$ ipython --no-banner

In [1]: import numpy as np

In [2]: np.set_printoptions(precision=1, suppress=True, linewidth=140)

In [3]: rnd = lambda a: np.round(a, 1) + 0

In [4]: M = np.array([[-0.1, 0.7, -2.5, -1.1, -1.2, -0.5, 0.3, 1.9],
   ...:     [0.1, -0.1, -2.3, -0.8, 0.3, -0.7, 1.5, -0.7],
   ...:     [-0.1, -1.4, 0.5, -0.5, -1.7, 0.5, 0.6, 0.0],
   ...:     [0.0, -1.5, 1.5, -0.8, -2.1, -0.9, -0.4, 1.1],
   ...:     [-0.5, 1.1, -0.8, -0.6, 0.8, -0.4, 0.5, 2.1],
   ...:     [-0.5, 0.6, 0.9, -0.1, -1.7, -1.9, 0.3, 0.2],
   ...:     [-1.8, -1.1, -0.2, 0.8, -0.5, 0.3, -0.5, -1.9]])

In [5]: rng = np.random.default_rng(211446)

In [6]: M[5] = M[3] + 0.1 * rng.normal(size=8)

In [7]: rnd(M)
Out[7]: 
array([[-0.1,  0.7, -2.5, -1.1, -1.2, -0.5,  0.3,  1.9],
       [ 0.1, -0.1, -2.3, -0.8,  0.3, -0.7,  1.5, -0.7],
       [-0.1, -1.4,  0.5, -0.5, -1.7,  0.5,  0.6,  0. ],
       [ 0. , -1.5,  1.5, -0.8, -2.1, -0.9, -0.4,  1.1],
       [-0.5,  1.1, -0.8, -0.6,  0.8, -0.4,  0.5,  2.1],
       [ 0. , -1.4,  1.5, -0.8, -2.2, -0.8, -0.4,  1.1],
       [-1.8, -1.1, -0.2,  0.8, -0.5,  0.3, -0.5, -1.9]])

In [8]: mat = np.array([[2, 3, 4, 5, 6, 7, 8],
   ...:     [9, 10, 11, 12, 13, 14, 15],
   ...:     [16, 17, 18, 19, 20, 21, 22],
   ...:     [23, 24, 25, 26, 27, 28, 29],
   ...:     [30, 31, 32, 33, 34, 35, 36],
   ...:     [37, 38, 39, 40, 41, 42, 43],
   ...:     [44, 45, 46, 47, 48, 49, 50],
   ...:     [51, 52, 53, 54, 55, 56, 57]])

In [9]: np.abs(np.diag(np.linalg.qr(mat)[1])) > 1e-9
Out[9]: array([ True,  True, False, False, False, False, False])

In [10]: rnd(np.trace(np.linalg.pinv(mat) @ mat))
Out[10]: np.float64(2.0)

In [11]: np.linalg.lstsq(mat[:-1].T, mat[-1])[2]
Out[11]: np.int32(2)
